$ ipython --no-banner

In [1]: import numpy as np

In [2]: from numpy import linalg as LA

In [3]: np.set_printoptions(precision=3, suppress=True, linewidth=200, sign=" ")

In [4]: def rnd(a):
   ...:     return np.round(a, 3) + 0
   ...: 

In [5]: r0 = np.array([-2, 1, 2]) + 0.5

In [6]: W0 = np.eye(3) - 2 * np.outer(r0, r0) / (r0 @ r0)

In [7]: rnd(W0)
Out[7]: 
array([[ 0.581,  0.419,  0.698],
       [ 0.419,  0.581, -0.698],
       [ 0.698, -0.698, -0.163]])

In [8]: rng = np.random.default_rng(6375)

In [9]: lab = rng.permutation(3)

In [10]: Y = W0[:, lab] * rng.choice([-1, 1], 3)

In [11]: rnd(Y)
Out[11]: 
array([[-0.581,  0.419, -0.698],
       [-0.419,  0.581,  0.698],
       [-0.698, -0.698,  0.163]])

In [12]: left, _, Vh = LA.svd(W0.T @ Y)

In [13]: rnd(left @ Vh)
Out[13]: 
array([[-1.,  0.,  0.],
       [ 0.,  1.,  0.],
       [ 0.,  0., -1.]])

In [14]: lab
Out[14]: array([ 0,  1,  2])

In [15]: rnd(LA.lstsq(W0, Y)[0])
Out[15]: 
array([[-1.,  0.,  0.],
       [ 0.,  1.,  0.],
       [ 0.,  0., -1.]])

In [16]: C = np.array([[1, 1, 1], [0, 2, 0], [0, 1, 0]])

In [17]: X = (rng.random((21, 3)) < 0.25) @ C

In [18]: X
Out[18]: 
array([[ 0,  0,  0],
       [ 0,  1,  0],
       [ 0,  0,  0],
       [ 0,  0,  0],
       [ 0,  0,  0],
       [ 0,  0,  0],
       [ 0,  0,  0],
       [ 0,  0,  0],
       [ 1,  2,  1],
       [ 1,  2,  1],
       [ 1,  1,  1],
       [ 0,  2,  0],
       [ 0,  3,  0],
       [ 0,  0,  0],
       [ 0,  2,  0],
       [ 0,  0,  0],
       [ 0,  0,  0],
       [ 0,  2,  0],
       [ 0,  1,  0],
       [ 0,  3,  0],
       [ 0,  2,  0]])

In [19]: C2 = np.cov(X, rowvar=False)

In [20]: rnd(LA.eigvalsh(C2)[::-1])
Out[20]: array([ 1.221,  0.236,  0.   ])

In [21]: rnd(np.polyfit(X[:, 0], X[:, 1], 1))
Out[21]: array([ 0.778,  0.889])
